% ipython --no-banner

In [1]: import numpy as np

In [2]: np.set_printoptions(precision=2, suppress=True, linewidth=100, sign=" ")

In [3]: def tidy(a):
   ...:     return np.round(a, 2) + 0
   ...: 

In [4]: m1 = np.load("run19.npy")

In [5]: tidy(m1)
Out[5]: 
array([[-0.07, -7.1 , -4.48, -0.32,  5.35, -0.92],
       [ 2.34,  5.92,  2.58, -4.63, -3.69, -4.22],
       [ 3.09,  2.85,  0.25, -6.43, -1.12, -6.3 ],
       [ 3.11,  2.57,  0.06, -6.49, -0.9 , -6.39],
       [-3.04, -3.34, -0.59,  6.29,  1.5 ,  6.12],
       [-3.14, -1.55,  0.6 ,  6.62,  0.12,  6.6 ],
       [ 2.65, -2.42, -2.87, -5.83,  2.72, -6.13],
       [ 0.01, -7.06, -4.49, -0.48,  5.35, -1.07],
       [-1.82, -6.7 , -3.33,  3.47,  4.46,  2.97],
       [-2.73, -4.9 , -1.73,  5.53,  2.79,  5.22],
       [ 2.74,  4.88,  1.72, -5.54, -2.77, -5.23],
       [ 1.07,  7.2 ,  4.03, -1.82, -5.09, -1.26],
       [-1.64,  5.18,  4.12,  3.84, -4.47,  4.34],
       [ 2.86,  4.41,  1.36, -5.82, -2.38, -5.56],
       [ 1.41,  7.05,  3.77, -2.55, -4.86, -2.01],
       [ 1.57,  6.93,  3.61, -2.92, -4.72, -2.39],
       [-2.72,  2.1 ,  2.71,  5.97, -2.5 ,  6.24],
       [ 0.68, -6.54, -4.5 , -1.88,  5.18, -2.46],
       [ 2.7 , -2.19, -2.76, -5.93,  2.57, -6.21],
       [-0.69,  6.54,  4.5 ,  1.9 , -5.18,  2.48]])

In [6]: dist = np.linalg.norm(m1[:, None] - m1[None], axis=-1)

In [7]: dist.mean(axis=1).argmax()
Out[7]: np.int64(9)

In [8]: dist[8].round(6).argsort(kind="stable")[:4]
Out[8]: array([ 8,  9,  0,  7])

In [9]: (dist + 1e9 * np.eye(20)).round(6).argmin(axis=1)
Out[9]: 
array([  7,  10,   3,   2,   5,   4,  18,   0,   9,   4,  13,  14,  19,  10,  15,  14,  12,   7,
         6,  12])

In [10]: tidy(np.linalg.norm(m1, axis=1))
Out[10]: 
array([ 10.,  10.,  10.,  10.,  10.,  10.,  10.,  10.,  10.,  10.,  10.,  10.,  10.,  10.,  10.,
        10.,  10.,  10.,  10.,  10.])

In [11]: np.flatnonzero(dist[8] < dist.mean() / 2)
Out[11]: array([ 0,  7,  8,  9])

In [12]: dist.shape
Out[12]: (20, 20)

In [13]: np.linalg.matrix_rank(dist ** 2)
Out[13]: np.int64(3)

In [14]: A = np.array([[3, 1, 0, 3, 1],
    ...:     [0, 0, 1, 0, 1],
    ...:     [0, 0, 2, 2, 3],
    ...:     [0, 0, 0, 2, 2],
    ...:     [0, 0, 0, 0, 3]])

In [15]: # rows and columns are dependent

In [16]: tidy(np.abs(np.linalg.eigvals(A)).max())
Out[16]: np.float64(3.0)

In [17]: (A + A.T) / 2
Out[17]: 
array([[ 3. ,  0.5,  0. ,  1.5,  0.5],
       [ 0.5,  0. ,  0.5,  0. ,  0.5],
       [ 0. ,  0.5,  2. ,  1. ,  1.5],
       [ 1.5,  0. ,  1. ,  2. ,  1. ],
       [ 0.5,  0.5,  1.5,  1. ,  3. ]])

In [18]: tidy(np.linalg.det(A))
Out[18]: np.float64(0.0)

In [19]: tidy(np.sort(np.abs(np.linalg.eigvals(A))))
Out[19]: array([ 0.,  2.,  2.,  3.,  3.])
